$ python3 -q
>>> import numpy as np
>>> np.set_printoptions(precision=4, suppress=True, linewidth=120)
>>> J = np.loadtxt("run4.csv", delimiter=",")
>>> J
array([[ 3., -1.,  0.,  0.],
       [-1.,  0., -1.,  0.],
       [ 0., -1.,  2., -1.],
       [ 0.,  0., -1.,  1.]])
>>> evals, vecs = np.linalg.eig(J)
>>> np.sort(np.linalg.eigvals(J.T))
array([-0.7321,  0.5858,  2.7321,  3.4142])
>>> x = np.array([3, 3, 3, 1])
>>> a = np.maximum(J @ x, 0)
>>> np.tanh(J @ x)
array([ 1.   , -1.   ,  0.964, -0.964])
>>> J * (a > 1e-9)[:, None]
array([[ 3., -1.,  0.,  0.],
       [-0.,  0., -0.,  0.],
       [ 0., -1.,  2., -1.],
       [ 0.,  0., -0.,  0.]])
>>> np.maximum(J @ x, 0) - np.maximum(-J @ x, 0)
array([ 6., -6.,  2., -2.])
>>> J.T @ a
array([18., -8.,  4., -2.])
>>> a
array([6., 0., 2., 0.])
>>> J @ J
array([[10., -3.,  1.,  0.],
       [-3.,  2., -2.,  1.],
       [ 1., -2.,  6., -3.],
       [ 0.,  1., -3.,  2.]])
>>> round(np.linalg.det(J), 4)
np.float64(-4.0)
>>> round(np.abs(np.linalg.eigvals(J)).max(), 4)
np.float64(3.4142)
>>> np.linalg.matrix_power(J, 4)
array([[110., -38.,  22.,  -6.],
       [-38.,  18., -22.,  10.],
       [ 22., -22.,  50., -26.],
       [ -6.,  10., -26.,  14.]])
>>> (J - J.T) / 2
array([[0., 0., 0., 0.],
       [0., 0., 0., 0.],
       [0., 0., 0., 0.],
       [0., 0., 0., 0.]])
>>> np.sort(np.abs(np.linalg.eigvals(J)))
array([0.5858, 0.7321, 2.7321, 3.4142])
>>> assert J == J.T
Traceback (most recent call last):
  File "<python-input-19>", line 1, in <module>
    assert J == J.T
           ^^^^^^^^
ValueError: The truth value of an array with more than one element is ambiguous. Use a.any() or a.all()
>>> np.linalg.determinant(J)
Traceback (most recent call last):
  File "<python-input-20>", line 1, in <module>
    np.linalg.determinant(J)
    ^^^^^^^^^^^^^^^^^^^^^
AttributeError: module 'numpy.linalg' has no attribute 'determinant'
>>> np.allclose(J @ J.T, J.T @ J)
True
>>> np.trace(J)
np.float64(6.0)
>>> f = np.array([3, -2, 2, -3, 3, 0]) + 0.5
>>> K = np.eye(6) - 2 * np.outer(f, f) / (f @ f)
>>> K
array([[ 0.3797,  0.2658, -0.443 ,  0.443 , -0.6203, -0.0886],
       [ 0.2658,  0.8861,  0.1899, -0.1899,  0.2658,  0.038 ],
       [-0.443 ,  0.1899,  0.6835,  0.3165, -0.443 , -0.0633],
       [ 0.443 , -0.1899,  0.3165,  0.6835,  0.443 ,  0.0633],
       [-0.6203,  0.2658, -0.443 ,  0.443 ,  0.3797, -0.0886],
       [-0.0886,  0.038 , -0.0633,  0.0633, -0.0886,  0.9873]])
>>> # symmetric
>>> round(np.linalg.eigvalsh(K).min(), 4)
np.float64(-1.0)
>>> [round(float(np.linalg.det(K[:i, :i])), 2) + 0 for i in range(1, 7)]
[0.38, 0.27, -0.05, -0.37, -0.99, -1.0]
>>> rng = np.random.default_rng(697)
>>> labels = rng.permutation(6)
>>> labels
array([1, 2, 0, 3, 5, 4])
>>> A2 = K[labels][:, labels]
>>> np.sort(np.abs(np.linalg.eigvals(A2)))
array([1., 1., 1., 1., 1., 1.])
>>> np.allclose(A2, K)
False
>>> A2
array([[ 0.8861,  0.1899,  0.2658, -0.1899,  0.038 ,  0.2658],
       [ 0.1899,  0.6835, -0.443 ,  0.3165, -0.0633, -0.443 ],
       [ 0.2658, -0.443 ,  0.3797,  0.443 , -0.0886, -0.6203],
       [-0.1899,  0.3165,  0.443 ,  0.6835,  0.0633,  0.443 ],
       [ 0.038 , -0.0633, -0.0886,  0.0633,  0.9873, -0.0886],
       [ 0.2658, -0.443 , -0.6203,  0.443 , -0.0886,  0.3797]])
>>> f = np.array([3, 0, 1])
>>> np.convolve(K[2], f)
array([-1.3291,  0.5696,  1.6076,  1.1392, -0.6456,  0.1266, -0.443 , -0.0633])
>>> np.round(np.cross(K[2, :3], K[5, :3]), 4) + 0
array([-0.038 , -0.0886,  0.    ])
>>> q, vecs = np.linalg.qr(K[:, :4])[0], np.linalg.qr(K[:, 4:])[0]
>>> sig = np.linalg.svd(q.T @ vecs, compute_uv=False)
>>> round(np.linalg.norm(q @ q.T - vecs @ vecs.T, 2), 4)
np.float64(1.0)
>>> np.round(K @ K.T, 4) + 0
array([[1., 0., 0., 0., 0., 0.],
       [0., 1., 0., 0., 0., 0.],
       [0., 0., 1., 0., 0., 0.],
       [0., 0., 0., 1., 0., 0.],
       [0., 0., 0., 0., 1., 0.],
       [0., 0., 0., 0., 0., 1.]])
>>> np.linalg.pinv(K)
array([[ 0.3797,  0.2658, -0.443 ,  0.443 , -0.6203, -0.0886],
       [ 0.2658,  0.8861,  0.1899, -0.1899,  0.2658,  0.038 ],
       [-0.443 ,  0.1899,  0.6835,  0.3165, -0.443 , -0.0633],
       [ 0.443 , -0.1899,  0.3165,  0.6835,  0.443 ,  0.0633],
       [-0.6203,  0.2658, -0.443 ,  0.443 ,  0.3797, -0.0886],
       [-0.0886,  0.038 , -0.0633,  0.0633, -0.0886,  0.9873]])
>>> M = np.array([[1, 2, -1, 0, 0, 0, 2],
...     [2, 1, 2, -1, 0, 0, 0],
...     [-1, 2, 1, 2, -1, 0, 0],
...     [0, -1, 2, 1, 2, -1, 0],
...     [0, 0, -1, 2, 1, 2, -1],
...     [0, 0, 0, -1, 2, 1, 2],
...     [2, 0, 0, 0, -1, 2, 1]])
>>> # symmetric
>>> evals, vecs = np.linalg.eigvalsh(M)
Traceback (most recent call last):
  File "<python-input-46>", line 1, in <module>
    evals, vecs = np.linalg.eigvalsh(M)
    ^^^^^^^^^^^
ValueError: too many values to unpack (expected 2)
>>> evals, vecs = np.linalg.eigh(M)
>>> evals
array([-4.0461, -3.    ,  1.245 ,  1.382 ,  3.3298,  3.618 ,  4.4712])
>>> np.linalg.svd(M, compute_uv=False)
array([4.4712, 4.0461, 3.618 , 3.3298, 3.    , 1.382 , 1.245 ])
>>> np.round(vecs.T @ M @ vecs, 4) + 0
array([[-4.0461,  0.    ,  0.    ,  0.    ,  0.    ,  0.    ,  0.    ],
       [ 0.    , -3.    ,  0.    ,  0.    ,  0.    ,  0.    ,  0.    ],
       [ 0.    ,  0.    ,  1.245 ,  0.    ,  0.    ,  0.    ,  0.    ],
       [ 0.    ,  0.    ,  0.    ,  1.382 ,  0.    ,  0.    ,  0.    ],
       [ 0.    ,  0.    ,  0.    ,  0.    ,  3.3298,  0.    ,  0.    ],
       [ 0.    ,  0.    ,  0.    ,  0.    ,  0.    ,  3.618 ,  0.    ],
       [ 0.    ,  0.    ,  0.    ,  0.    ,  0.    ,  0.    ,  4.4712]])
>>> np.abs(vecs[:, -1]).round(6).argmax()
np.int64(0)
>>> np.round(vecs.T @ vecs, 4) + 0
array([[1., 0., 0., 0., 0., 0., 0.],
       [0., 1., 0., 0., 0., 0., 0.],
       [0., 0., 1., 0., 0., 0., 0.],
       [0., 0., 0., 1., 0., 0., 0.],
       [0., 0., 0., 0., 1., 0., 0.],
       [0., 0., 0., 0., 0., 1., 0.],
       [0., 0., 0., 0., 0., 0., 1.]])
>>> np.unique(evals.round(6) + 0, return_counts=True)[1]
array([1, 1, 1, 1, 1, 1, 1])
>>> round(float(evals.sum()), 4), np.trace(M)
(7.0, np.int64(7))
>>> (evals > 1e-8).sum(), (evals < -1e-8).sum()
(np.int64(5), np.int64(2))
>>> A2 = M / np.sqrt((M ** 2).mean(axis=1, keepdims=True))
>>> A2[0]
array([ 0.8367,  1.6733, -0.8367,  0.    ,  0.    ,  0.    ,  1.6733])
>>> np.linalg.matrix_rank(M - M.mean(axis=1, keepdims=True))
np.int64(6)
>>> np.linalg.norm(A2, axis=1)
array([2.6458, 2.6458, 2.6458, 2.6458, 2.6458, 2.6458, 2.6458])
>>> U, sig = np.linalg.svd(M)
Traceback (most recent call last):
  File "<python-input-60>", line 1, in <module>
    U, sig = np.linalg.svd(M)
    ^^^^^^
ValueError: too many values to unpack (expected 2)
>>> U, sig, VT = np.linalg.svd(M, full_matrices=False)
>>> np.allclose(U * sig @ VT, M)
True
>>> np.round(U.T @ M @ VT.T, 4) + 0
array([[4.4712, 0.    , 0.    , 0.    , 0.    , 0.    , 0.    ],
       [0.    , 4.0461, 0.    , 0.    , 0.    , 0.    , 0.    ],
       [0.    , 0.    , 3.618 , 0.    , 0.    , 0.    , 0.    ],
       [0.    , 0.    , 0.    , 3.3298, 0.    , 0.    , 0.    ],
       [0.    , 0.    , 0.    , 0.    , 3.    , 0.    , 0.    ],
       [0.    , 0.    , 0.    , 0.    , 0.    , 1.382 , 0.    ],
       [0.    , 0.    , 0.    , 0.    , 0.    , 0.    , 1.245 ]])
>>> np.cumsum(sig ** 2) / np.sum(sig ** 2)
array([0.2739, 0.4981, 0.6774, 0.8293, 0.9526, 0.9788, 1.    ])
>>> (sig > 1e-8).sum()
np.int64(7)
